In [1]: import numpy as np

In [2]: import numpy.linalg as la

In [3]: np.set_printoptions(suppress=True, linewidth=100)

In [4]: rnd = lambda a: np.round(a, 3) + 0

In [5]: A = np.load("m.npy")

In [6]: A
Out[6]: 
array([[-1,  0,  1,  2,  3,  4,  5],
       [ 6,  7,  8,  9, 10, 11, 12],
       [13, 14, 15, 16, 17, 18, 19],
       [20, 21, 22, 23, 24, 25, 26]])

In [7]: Uu, s, VT = la.svd(A)

In [8]: evecs = VT[:(s > 1e-8).sum()]

In [9]: rng = np.random.default_rng(87008)

In [10]: vec = A[1] + -2 * A[3] + rng.integers(2) * np.eye(7)[6]

In [11]: vec
Out[11]: array([-34., -35., -36., -37., -38., -39., -40.])

In [12]: print(la.matrix_rank(np.vstack([A, vec])))
2

In [13]: rnd(evecs.T @ evecs)
Out[13]: 
array([[ 0.464,  0.357,  0.25 ,  0.143,  0.036, -0.071, -0.179],
       [ 0.357,  0.286,  0.214,  0.143,  0.071,  0.   , -0.071],
       [ 0.25 ,  0.214,  0.179,  0.143,  0.107,  0.071,  0.036],
       [ 0.143,  0.143,  0.143,  0.143,  0.143,  0.143,  0.143],
       [ 0.036,  0.071,  0.107,  0.143,  0.179,  0.214,  0.25 ],
       [-0.071,  0.   ,  0.071,  0.143,  0.214,  0.286,  0.357],
       [-0.179, -0.071,  0.036,  0.143,  0.25 ,  0.357,  0.464]])

In [14]: rnd(la.norm(vec - evecs.T @ evecs @ vec))
Out[14]: np.float64(0.0)

In [15]: print(np.unique(A.round(6), axis=0).shape)
(4, 7)

In [16]: la.lstsq(A[:-1].T, A[-1])[2]
Out[16]: np.int32(2)

In [17]: W0 = np.load("out16.npy")

In [18]: print(W0)
[[ 0.004  0.278 -0.008  0.078  0.239]
 [ 0.009  0.793  0.001  0.376  0.739]
 [-0.002 -0.042  0.007 -0.013 -0.033]
 [-0.012  0.687  0.011  0.319  0.714]
 [ 0.02   0.954 -0.008  0.466  0.943]
 [-0.042  2.743 -0.018  1.396  2.768]
 [-0.003 -1.327 -0.016 -0.637 -1.336]
 [ 0.002  1.115  0.039  0.562  1.101]
 [-0.001 -1.663  0.023 -0.817 -1.623]
 [ 0.025  3.164  0.004  1.553  3.11 ]
 [-0.004 -1.887 -0.055 -0.93  -1.902]
 [ 0.022 -0.846 -0.014 -0.434 -0.82 ]
 [ 0.02  -0.96  -0.022 -0.459 -0.939]
 [-0.013  3.043  0.043  1.523  3.051]
 [ 0.003  0.571  0.019  0.275  0.581]
 [ 0.015 -2.458 -0.011 -1.209 -2.443]
 [-0.032 -2.286 -0.012 -1.152 -2.294]
 [ 0.029  3.13   0.029  1.588  3.186]
 [ 0.031  3.991  0.001  2.009  4.037]
 [ 0.016  2.396 -0.003  1.226  2.425]
 [-0.005  0.599 -0.017  0.292  0.558]
 [-0.023  2.232  0.008  1.084  2.222]
 [-0.017 -0.533 -0.011 -0.263 -0.581]
 [-0.039 -0.962 -0.076 -0.432 -1.002]
 [ 0.006  2.492 -0.006  1.293  2.522]]

In [19]: np.argsort(-la.norm(W0, axis=0).round(6), kind="stable")[:3]
Out[19]: array([4, 1, 3])

In [20]: print(la.cond(W0) > 100)
True

In [21]: M2 = W0 + rng.integers(-2, 3, (25, 1)) @ rng.integers(-2, 3, (1, 5))

In [22]: rnd(M2)
Out[22]: 
array([[ 0.004, -1.722, -2.008,  1.078, -1.761],
       [ 0.009,  2.793,  2.001, -0.624,  2.739],
       [-0.002, -0.042,  0.007, -0.013, -0.033],
       [-0.012,  0.687,  0.011,  0.319,  0.714],
       [ 0.02 ,  0.954, -0.008,  0.466,  0.943],
       [-0.042,  0.743, -2.018,  2.396,  0.768],
       [-0.003,  0.673,  1.984, -1.637,  0.664],
       [ 0.002,  3.115,  2.039, -0.438,  3.101],
       [-0.001, -5.663, -3.977,  1.183, -5.623],
       [ 0.025, -0.836, -3.996,  3.553, -0.89 ],
       [-0.004,  0.113,  1.945, -1.93 ,  0.098],
       [ 0.022, -4.846, -4.014,  1.566, -4.82 ],
       [ 0.02 , -4.96 , -4.022,  1.541, -4.939],
       [-0.013,  5.043,  2.043,  0.523,  5.051],
       [ 0.003,  2.571,  2.019, -0.725,  2.581],
       [ 0.015, -0.458,  1.989, -2.209, -0.443],
       [-0.032,  1.714,  3.988, -3.152,  1.706],
       [ 0.029, -0.87 , -3.971,  3.588, -0.814],
       [ 0.031, -0.009, -3.999,  4.009,  0.037],
       [ 0.016,  6.396,  3.997, -0.774,  6.425],
       [-0.005, -3.401, -4.017,  2.292, -3.442],
       [-0.023,  4.232,  2.008,  0.084,  4.222],
       [-0.017, -4.533, -4.011,  1.737, -4.581],
       [-0.039, -0.962, -0.076, -0.432, -1.002],
       [ 0.006,  4.492,  1.994,  0.293,  4.522]])

In [23]: rnd(M2 - W0)
Out[23]: 
array([[ 0., -2., -2.,  1., -2.],
       [ 0.,  2.,  2., -1.,  2.],
       [ 0.,  0.,  0.,  0.,  0.],
       [ 0.,  0.,  0.,  0.,  0.],
       [ 0.,  0.,  0.,  0.,  0.],
       [ 0., -2., -2.,  1., -2.],
       [ 0.,  2.,  2., -1.,  2.],
       [ 0.,  2.,  2., -1.,  2.],
       [ 0., -4., -4.,  2., -4.],
       [ 0., -4., -4.,  2., -4.],
       [ 0.,  2.,  2., -1.,  2.],
       [ 0., -4., -4.,  2., -4.],
       [ 0., -4., -4.,  2., -4.],
       [ 0.,  2.,  2., -1.,  2.],
       [ 0.,  2.,  2., -1.,  2.],
       [ 0.,  2.,  2., -1.,  2.],
       [ 0.,  4.,  4., -2.,  4.],
       [ 0., -4., -4.,  2., -4.],
       [ 0., -4., -4.,  2., -4.],
       [ 0.,  4.,  4., -2.,  4.],
       [ 0., -4., -4.,  2., -4.],
       [ 0.,  2.,  2., -1.,  2.],
       [ 0., -4., -4.,  2., -4.],
       [ 0.,  0.,  0.,  0.,  0.],
       [ 0.,  2.,  2., -1.,  2.]])

In [24]: la.matrix_rank(M2 - W0, tol=1e-8)
Out[24]: np.int64(1)

In [25]: rnd(la.svd(M2 - W0, compute_uv=False))
Out[25]: array([25.749,  0.   ,  0.   ,  0.   ,  0.   ])
